% ipython --no-banner

In [1]: import numpy as np

In [2]: np.set_printoptions(precision=2, suppress=True, linewidth=120, floatmode="fixed")

In [3]: rd = lambda a: np.round(a, 2) + 0

In [4]: feats = np.loadtxt("case6.csv", delimiter=",")

In [5]: rd(feats)
Out[5]: 
array([[ 1.25,  0.41, -0.60,  0.28,  0.05,  0.75,  0.67,  0.06,  0.12, -0.22,  0.57, -0.40,  0.49, -0.22,  0.01],
       [ 0.41,  0.00,  0.10, -0.35,  0.26,  0.02,  0.62,  0.09,  0.28, -0.73,  0.11, -0.40,  0.11,  0.17,  0.10],
       [-0.60,  0.10, -1.22, -0.48, -0.72,  0.25,  0.61,  0.78, -0.44, -0.43,  0.61,  0.56, -0.45, -0.23, -0.55],
       [ 0.28, -0.35, -0.48,  0.44,  0.01, -0.60,  0.66,  0.53,  0.20, -0.05, -0.48, -0.55,  0.21,  0.27, -0.10],
       [ 0.05,  0.26, -0.72,  0.01,  0.22,  0.03,  0.28,  0.10,  0.34, -0.13, -0.06, -0.22, -0.06,  0.82, -0.08],
       [ 0.75,  0.02,  0.25, -0.60,  0.03,  1.91,  0.03,  0.27, -0.87, -0.09,  0.04, -0.41, -0.06, -0.43,  0.06],
       [ 0.67,  0.62,  0.61,  0.66,  0.28,  0.03, -0.79, -0.37,  0.27, -0.76, -0.30,  0.42, -0.22,  0.44, -0.70],
       [ 0.06,  0.09,  0.78,  0.53,  0.10,  0.27, -0.37, -0.27, -0.57,  0.56, -0.09,  0.30, -0.19,  0.44,  0.00],
       [ 0.12,  0.28, -0.44,  0.20,  0.34, -0.87,  0.27, -0.57,  0.37, -0.21,  0.85,  0.20, -0.49,  0.39, -0.18],
       [-0.22, -0.73, -0.43, -0.05, -0.13, -0.09, -0.76,  0.56, -0.21,  0.75, -1.00,  0.15, -0.46, -0.35, -0.05],
       [ 0.57,  0.11,  0.61, -0.48, -0.06,  0.04, -0.30, -0.09,  0.85, -1.00, -0.87,  0.21,  0.19,  0.51,  0.02],
       [-0.40, -0.40,  0.56, -0.55, -0.22, -0.41,  0.42,  0.30,  0.20,  0.15,  0.21,  0.91,  0.13, -0.07,  0.82],
       [ 0.49,  0.11, -0.45,  0.21, -0.06, -0.06, -0.22, -0.19, -0.49, -0.46,  0.19,  0.13, -1.08,  0.15, -1.04],
       [-0.22,  0.17, -0.23,  0.27,  0.82, -0.43,  0.44,  0.44,  0.39, -0.35,  0.51, -0.07,  0.15, -0.03,  0.17],
       [ 0.01,  0.10, -0.55, -0.10, -0.08,  0.06, -0.70,  0.00, -0.18, -0.05,  0.02,  0.82, -1.04,  0.17, -0.60]])

In [6]: # looks like rank 11

In [7]: left, sv, Vh = np.linalg.svd(feats)

In [8]: np.argmax(sv[:-1] / (sv[1:] + 1e-6)) + 1
Out[8]: np.int64(11)

In [9]: rd(sv)
Out[9]: array([3.00, 3.00, 3.00, 3.00, 2.00, 2.00, 1.00, 1.00, 1.00, 1.00, 1.00, 0.00, 0.00, 0.00, 0.00])

In [10]: B = left[:, :11] @ np.diag(sv[:11]) @ Vh[:11]

In [11]: rd(np.linalg.norm(feats - B, 2)), rd(sv[11])
Out[11]: (np.float64(0.0), np.float64(0.0))

In [12]: rd(np.linalg.norm(feats - B) / np.linalg.norm(feats))
Out[12]: np.float64(0.0)

In [13]: rd(np.abs(feats - B).max())
Out[13]: np.float64(0.0)
